In [1]: import numpy as np

In [2]: from numpy import linalg as LA

In [3]: np.set_printoptions(precision=2, suppress=True, linewidth=140)

In [4]: A2 = np.array([[1, 1], [1, -1]])

In [5]: rng = np.random.default_rng(20105)

In [6]: J = np.kron(A2, np.kron(A2, A2))[rng.permutation(8)][:8]

In [7]: J
Out[7]: 
array([[ 1, -1,  1, -1,  1, -1,  1, -1],
       [ 1,  1,  1,  1,  1,  1,  1,  1],
       [ 1, -1,  1, -1, -1,  1, -1,  1],
       [ 1,  1, -1, -1, -1, -1,  1,  1],
       [ 1,  1,  1,  1, -1, -1, -1, -1],
       [ 1, -1, -1,  1,  1, -1, -1,  1],
       [ 1,  1, -1, -1,  1,  1, -1, -1],
       [ 1, -1, -1,  1, -1,  1,  1, -1]])

In [8]: Q, R = LA.qr(J)

In [9]: Q @ R
Out[9]: 
array([[ 1., -1.,  1., -1.,  1., -1.,  1., -1.],
       [ 1.,  1.,  1.,  1.,  1.,  1.,  1.,  1.],
       [ 1., -1.,  1., -1., -1.,  1., -1.,  1.],
       [ 1.,  1., -1., -1., -1., -1.,  1.,  1.],
       [ 1.,  1.,  1.,  1., -1., -1., -1., -1.],
       [ 1., -1., -1.,  1.,  1., -1., -1.,  1.],
       [ 1.,  1., -1., -1.,  1.,  1., -1., -1.],
       [ 1., -1., -1.,  1., -1.,  1.,  1., -1.]])

In [10]: Q
Out[10]: 
array([[-0.35,  0.35, -0.35, -0.35,  0.35, -0.35,  0.35, -0.35],
       [-0.35, -0.35, -0.35,  0.35,  0.35,  0.35,  0.35,  0.35],
       [-0.35,  0.35, -0.35, -0.35, -0.35,  0.35, -0.35,  0.35],
       [-0.35, -0.35,  0.35, -0.35, -0.35, -0.35,  0.35,  0.35],
       [-0.35, -0.35, -0.35,  0.35, -0.35, -0.35, -0.35, -0.35],
       [-0.35,  0.35,  0.35,  0.35,  0.35, -0.35, -0.35,  0.35],
       [-0.35, -0.35,  0.35, -0.35,  0.35,  0.35, -0.35, -0.35],
       [-0.35,  0.35,  0.35,  0.35, -0.35,  0.35,  0.35, -0.35]])

In [11]: print(np.abs(np.diag(R)))
[2.83 2.83 2.83 2.83 2.83 2.83 2.83 2.83]

In [12]: Q.shape, R.shape
Out[12]: ((8, 8), (8, 8))

In [13]: A2 = J + rng.integers(-2, 3, (8, 1)) @ rng.integers(-2, 3, (1, 8))

In [14]: A2
Out[14]: 
array([[ 1,  3, -3, -5,  3, -5,  3,  3],
       [ 1,  3, -1, -1,  2, -1,  2,  3],
       [ 1, -1,  1, -1, -1,  1, -1,  1],
       [ 1,  5, -5, -5,  1, -5,  3,  5],
       [ 1, -3,  5,  5, -3,  3, -3, -5],
       [ 1,  3, -5, -3,  3, -5,  1,  5],
       [ 1,  3, -3, -3,  2, -1,  0,  1],
       [ 1, -1, -1,  1, -1,  1,  1, -1]])

In [15]: np.round(LA.svd(A2 - J, compute_uv=False), 2) + 0
Out[15]: array([19.9,  0. ,  0. ,  0. ,  0. ,  0. ,  0. ,  0. ])

In [16]: A2 - J
Out[16]: 
array([[ 0,  4, -4, -4,  2, -4,  2,  4],
       [ 0,  2, -2, -2,  1, -2,  1,  2],
       [ 0,  0,  0,  0,  0,  0,  0,  0],
       [ 0,  4, -4, -4,  2, -4,  2,  4],
       [ 0, -4,  4,  4, -2,  4, -2, -4],
       [ 0,  4, -4, -4,  2, -4,  2,  4],
       [ 0,  2, -2, -2,  1, -2,  1,  2],
       [ 0,  0,  0,  0,  0,  0,  0,  0]])

In [17]: np.abs(A2 - J).sum(axis=1)
Out[17]: array([24, 12,  0, 24, 24, 24, 12,  0])

In [18]: LA.matrix_rank(A2 - J, tol=1e-8)
Out[18]: np.int64(1)

In [19]: print(A2 @ A2)
[[  0 -28  44  44 -14  48 -14 -56]
 [  8   2   4   8   1   8   3 -10]
 [  0  -4  -4  -4   2  -4   2   4]
 [  0 -16  28  36  -4  40   0 -44]
 [  0  28 -36 -52  14 -48  14  56]
 [  0 -24  36  44 -16  40  -4 -52]
 [  0 -10  20  24  -1  16  -3 -22]
 [  0  16 -20 -20  12 -20   8  16]]

In [20]: print(LA.matrix_power(A2, 4))
[[ -224 -3236  4016  4808 -1738  4848  -790 -5348]
 [   16  -718  1080  1212  -371  1224  -205 -1390]
 [  -32   268  -368  -472   142  -480    50   540]
 [ -128 -2496  3296  3904 -1328  3872  -560 -4320]
 [  224  3332 -4272 -5128  1786 -5200   806  5732]
 [ -192 -3096  3968  4784 -1612  4768  -788 -5272]
 [  -80 -1218  1544  1828  -597  1880  -235 -2050]
 [  128  1424 -1728 -2144   728 -2160   360  2432]]

In [21]: np.allclose(A2 @ A2.T, A2.T @ A2)
Out[21]: False

In [22]: print(np.trace(A2))
-9

In [23]: (A2 - A2.T) / 2
Out[23]: 
array([[ 0. ,  1. , -2. , -3. ,  1. , -3. ,  1. ,  1. ],
       [-1. ,  0. ,  0. , -3. ,  2.5, -2. , -0.5,  2. ],
       [ 2. ,  0. ,  0. ,  2. , -3. ,  3. ,  1. ,  1. ],
       [ 3. ,  3. , -2. ,  0. , -2. , -1. ,  3. ,  2. ],
       [-1. , -2.5,  3. ,  2. ,  0. ,  0. , -2.5, -2. ],
       [ 3. ,  2. , -3. ,  1. ,  0. ,  0. ,  1. ,  2. ],
       [-1. ,  0.5, -1. , -3. ,  2.5, -1. ,  0. ,  0. ],
       [-1. , -2. , -1. , -2. ,  2. , -2. ,  0. ,  0. ]])

In [24]: round(np.abs(LA.eigvals(A2)).max(), 2)
Out[24]: np.float64(10.26)

In [25]: np.allclose(A2, A2.T)
Out[25]: False

In [26]: np.sort(np.abs(LA.eigvals(A2)))
Out[26]: array([ 2.85,  2.85,  2.88,  2.88,  3.03,  3.2 ,  3.2 , 10.26])

In [27]: A2 = np.array([[-3, -2],
    ...:     [-5, 5],
    ...:     [-1, 4],
    ...:     [-3, -1],
    ...:     [-1, -1],
    ...:     [-4, 3],
    ...:     [-5, 2],
    ...:     [3, 1]])

In [28]: J @ A2
Out[28]: 
array([[ -1,  -5],
       [-19,  11],
       [  9,   1],
       [ -1,   1],
       [ -5,   1],
       [ 11, -17],
       [ -7,  -1],
       [-11,  -7]])

In [29]: print(np.einsum("ij,ij->i", J, J))
[8 8 8 8 8 8 8 8]

In [30]: X = np.load("a.npy")

In [31]: print(X)
[[ -3   0  -3   3  -3   0   3   3  -3  -2  -1   2  -1  -2  -3  -1]
 [ -2   3   0  -1   1   3   2   0   3   2  -1   0   1  -1  -2   0]
 [  1   3  -3  -1  -3   0   2   2   3  -2   0   1   1   1   3   2]
 [ -2  -3   2  -3  -2   1   2   3  -1   2  -3   3   2   1   2   1]
 [  1   0  -3  -1  -3   3   3  -1  -1   2  -2  -3   2   3   0  -3]
 [  3  -1   2   3   1   1  -1   0   1   0   3   0  -2  -3   3   1]
 [ -3  -1   1   3   3   0   2   0   2  -2   0   1   0  -3  -1   0]
 [  2   0  -1   3   2   0   3  -2   1  -2  -2   1   3  -2   0   0]
 [  1   3   2  -2  -1   3   1   2  -3  -3   1   2  -1   2  -2  -1]
 [  3  -1   1  -1  -3   3   0  -1  -2  -2   3  -1  -3  -2  -2  -1]
 [  0  -3   2   3  -3   3  -3   2   0   2   2  -1  -1  -2  -1   0]
 [  2   1   2   1  -1   1  -1  -3   2  -1   0   3   0  -3  -2   0]
 [ -2   0   1   0  -1  -2  -2   0   1  -2   0   0  -2   3   0   1]
 [  3   0   1   3  -3   0  -3   3  -2  -3   3   1   2   2   0  -2]
 [ -3  -1   0   0  -2   0   0   1   0  -2   0  -3  -3  -2   0   1]
 [  3  -9  -3   6  -6  -9  -3   3 -12  -8   2   2  -4   1   3  -1]]

In [32]: rk = LA.matrix_rank(X)

In [33]: rk
Out[33]: np.int64(15)

In [34]: N = LA.svd(X)[2][rk:].T

In [35]: [int(LA.matrix_rank(np.delete(X, i, axis=0))) for i in range(16)]
Out[35]: [15, 15, 14, 14, 14, 14, 14, 14, 14, 14, 14, 14, 14, 14, 14, 15]

In [36]: np.round(X @ N, 2) + 0
Out[36]: 
array([[0.],
       [0.],
       [0.],
       [0.],
       [0.],
       [0.],
       [0.],
       [0.],
       [0.],
       [0.],
       [0.],
       [0.],
       [0.],
       [0.],
       [0.],
       [0.]])
